$ python3 -q
>>> import numpy as np
>>> from numpy import linalg as LA
>>> np.set_printoptions(precision=2, suppress=True, linewidth=100, sign=" ")
>>> data = np.load("dump.npy")
>>> data
array([[ 0.45,  0.36,  0.18],
       [ 0.2 ,  0.2 ,  0.6 ],
       [ 0.56,  0.11,  0.33]])
>>> # a transition matrix
>>> def softmax(z):
...     e = np.exp(z - z.max(axis=-1, keepdims=True))
...     return e / e.sum(axis=-1, keepdims=True)
... 
>>> print(softmax(data).sum(axis=1))
[ 1.  1.  1.]
>>> softmax(data[0] + -3)
array([ 0.37,  0.34,  0.28])
>>> softmax(data[0])
array([ 0.37,  0.34,  0.28])
>>> scores = data @ data.T / np.sqrt(3)
>>> print(softmax(scores))
[[ 0.34  0.32  0.34]
 [ 0.32  0.35  0.33]
 [ 0.33  0.33  0.34]]
>>> print(softmax(scores).round(6).argmax(axis=1))
[ 0  1  2]
>>> x0 = np.array([2, 2, 6])
>>> h = np.maximum(data @ x0, 0)
>>> print(np.maximum(data @ (3 * x0), 0))
[  8.18  13.2   10.  ]
>>> np.maximum(data @ x0, 0) - np.maximum(-data @ x0, 0)
array([ 2.73,  4.4 ,  3.33])
>>> print(data * (h > 1e-9)[:, None])
[[ 0.45  0.36  0.18]
 [ 0.2   0.2   0.6 ]
 [ 0.56  0.11  0.33]]
>>> np.flatnonzero(h > 1e-9)
array([ 0,  1,  2])
>>> x0 = np.array([-1, 1, 0])
>>> y = data @ x0
>>> c, lr = np.zeros(3), 1 / LA.norm(data, 2) ** 2
>>> for i in range(8):
...     c -= lr * data.T @ (data @ c - y)
...     if i % 2 == 0: print(i, round(LA.norm(data @ c - y), 2))
... 
0 0.3
2 0.26
4 0.23
6 0.21
>>> round(float(LA.cond(data)), 2)
4.97
>>> c.round(2) + 0
array([-0.55,  0.17,  0.  ])
>>> m1 = np.load("case16.npy")
>>> m1
array([[ 0.82, -0.35,  0.16],
       [-0.35,  0.32,  0.31],
       [ 0.16,  0.31,  0.86]])
>>> r0 = np.array([2, -1, 1])
>>> M2 = data + np.outer(r0, np.eye(3)[1])
>>> round(LA.det(M2) / LA.det(data), 2), round(float(1 + LA.solve(data, r0)[1]), 2)
(np.float64(4.05), 4.05)
>>> LA.matrix_rank(M2 - data)
np.int64(1)
>>> M2
array([[ 0.45,  2.36,  0.18],
       [ 0.2 , -0.8 ,  0.6 ],
       [ 0.56,  1.11,  0.33]])
>>> LA.matrix_rank(LA.inv(M2) - LA.inv(data), tol=1e-8)
np.int64(1)
>>> w, evecs = LA.eigh(m1)
>>> np.round(LA.eigvalsh(m1 @ m1), 2) + 0
array([ 0.,  1.,  1.])
>>> np.round(evecs.T @ evecs, 2) + 0
array([[ 1.,  0.,  0.],
       [ 0.,  1.,  0.],
       [ 0.,  0.,  1.]])
>>> C2 = m1.T @ m1
>>> round(np.trace(C2), 2), round((m1 ** 2).sum(), 2)
(np.float64(2.0), np.float64(2.0))
>>> np.round(LA.eigvalsh(C2)[::-1], 2) + 0
array([ 1.,  1.,  0.])
>>> print(LA.matrix_rank(C2))
2
>>> np.allclose(C2, C2.T)
True
>>> C2
array([[ 0.82, -0.35,  0.16],
       [-0.35,  0.32,  0.31],
       [ 0.16,  0.31,  0.86]])
>>> w, evecs = LA.eigh(C2)
>>> print(w.round(2) + 0)
[ 0.  1.  1.]
>>> np.round(evecs.T @ C2 @ evecs, 2) + 0
array([[ 0.,  0.,  0.],
       [ 0.,  1.,  0.],
       [ 0.,  0.,  1.]])
>>> print(np.round(LA.svd(C2, compute_uv=False), 2) + 0)
[ 1.  1.  0.]
>>> np.unique(w.round(6) + 0, return_counts=True)[1]
array([ 1,  2])
>>> np.round(evecs.T @ evecs, 2) + 0
array([[ 1.,  0.,  0.],
       [ 0.,  1.,  0.],
       [ 0.,  0.,  1.]])
